% python3 -q
>>> import numpy as np
>>> import numpy.linalg as la
>>> np.set_printoptions(precision=3, suppress=True, linewidth=100, floatmode="fixed")
>>> q, _ = la.qr(np.array([[-0.9, -1.1, -0.9, -1.3, -0.1, 1.0, -1.7, -0.1],
...     [0.6, 0.7, -0.2, -0.9, 0.3, 0.7, 0.8, 1.3],
...     [1.3, 1.9, -0.3, -0.1, 0.5, 0.5, -0.3, -2.1],
...     [0.2, -2.0, -0.5, 1.3, -1.3, 1.2, -1.9, 0.3],
...     [-1.8, -0.9, 1.5, -0.1, 0.0, 0.4, 1.1, 0.2],
...     [-0.7, 0.8, 1.1, 0.1, 0.6, -0.4, -1.2, -1.4],
...     [-0.9, 0.1, -1.3, -1.0, 2.3, 0.9, 0.9, -0.2],
...     [2.1, 0.5, -0.8, 0.7, -0.6, -1.1, -1.3, -1.6]]))
>>> vals = np.array([3, 0, 2, 5, 2, 1, 1, 1])
>>> K = q @ np.diag(vals) @ q.T
>>> print(K)
[[ 2.531  1.047 -0.138 -0.931  0.227 -0.414 -0.423 -0.451]
 [ 1.047  2.896 -0.322 -0.691  0.373 -0.795 -0.755  0.475]
 [-0.138 -0.322  1.213  0.477 -0.587 -0.235 -0.198  0.427]
 [-0.931 -0.691  0.477  0.944 -0.240  0.594  0.584 -0.058]
 [ 0.227  0.373 -0.587 -0.240  1.950  0.161 -0.067 -0.498]
 [-0.414 -0.795 -0.235  0.594  0.161  1.255  0.175 -0.229]
 [-0.423 -0.755 -0.198  0.584 -0.067  0.175  2.374 -0.166]
 [-0.451  0.475  0.427 -0.058 -0.498 -0.229 -0.166  1.838]]
>>> left, sig, VT = la.svd(K)
>>> V = VT[:(sig > 1e-8).sum()]
>>> rng = np.random.default_rng(955)
>>> x0 = K[0] + 4 * K[7] + rng.integers(2) * np.eye(8)[7]
>>> print(x0)
[ 0.729  2.946  1.572 -1.165 -1.764 -1.331 -1.087  6.902]
>>> print(la.matrix_rank(np.vstack([K, x0])))
7
>>> print(np.diag(V.T @ V))
[0.945 0.979 0.801 0.483 1.000 0.851 0.968 0.973]
>>> mat = np.loadtxt("layer4.csv", delimiter=",")
>>> print(mat)
[[ 1.758 -0.664  0.503 -0.885  0.587 -0.291  0.218  0.277]
 [-0.664  1.673 -0.938 -0.792 -0.154 -0.267  0.324  0.216]
 [ 0.503 -0.938  0.874  0.057 -0.124  0.653 -0.050  0.243]
 [-0.885 -0.792  0.057  1.642 -0.331  0.009 -0.524 -0.365]
 [ 0.587 -0.154 -0.124 -0.331  0.984 -0.574  0.034 -1.065]
 [-0.291 -0.267  0.653  0.009 -0.574  1.013  0.018  0.477]
 [ 0.218  0.324 -0.050 -0.524  0.034  0.018  0.175  0.196]
 [ 0.277  0.216  0.243 -0.365 -1.065  0.477  0.196  1.881]]
>>> r = la.matrix_rank(mat)
>>> print(r)
4
>>> N = la.svd(mat)[2][r:].T
>>> print(np.allclose(mat @ N, 0))
True
>>> print([int(la.matrix_rank(mat[:i])) for i in range(1, len(mat) + 1)])
[1, 2, 3, 4, 4, 4, 4, 4]
>>> print([int(la.matrix_rank(mat[:, :j + 1])) for j in range(8)])
[1, 2, 3, 4, 4, 4, 4, 4]
>>> m1 = np.load("data.npy")
>>> print(m1)
[[ 1.000  0.000  0.000  0.000  0.000  0.000  0.000  0.000  0.000  0.000]
 [ 0.000  1.000  0.000  0.000  0.000  0.000  0.000  0.000  0.000  0.000]
 [ 0.000  0.000  1.000  0.000  0.000  0.000  0.000  0.000  0.000  0.000]
 [ 0.000  0.000  0.000  1.000  0.000  0.000  0.000  0.000  0.000  0.000]
 [ 0.000  0.000  0.000  0.000  0.839 -0.545  0.000  0.000  0.000  0.000]
 [ 0.000  0.000  0.000  0.000  0.545  0.839  0.000  0.000  0.000  0.000]
 [ 0.000  0.000  0.000  0.000  0.000  0.000  1.000  0.000  0.000  0.000]
 [ 0.000  0.000  0.000  0.000  0.000  0.000  0.000  1.000  0.000  0.000]
 [ 0.000  0.000  0.000  0.000  0.000  0.000  0.000  0.000  1.000  0.000]
 [ 0.000  0.000  0.000  0.000  0.000  0.000  0.000  0.000  0.000  1.000]]
>>> q, r_ = la.qr(m1)
>>> print(np.allclose(r_.T @ r_, m1.T @ m1))
True
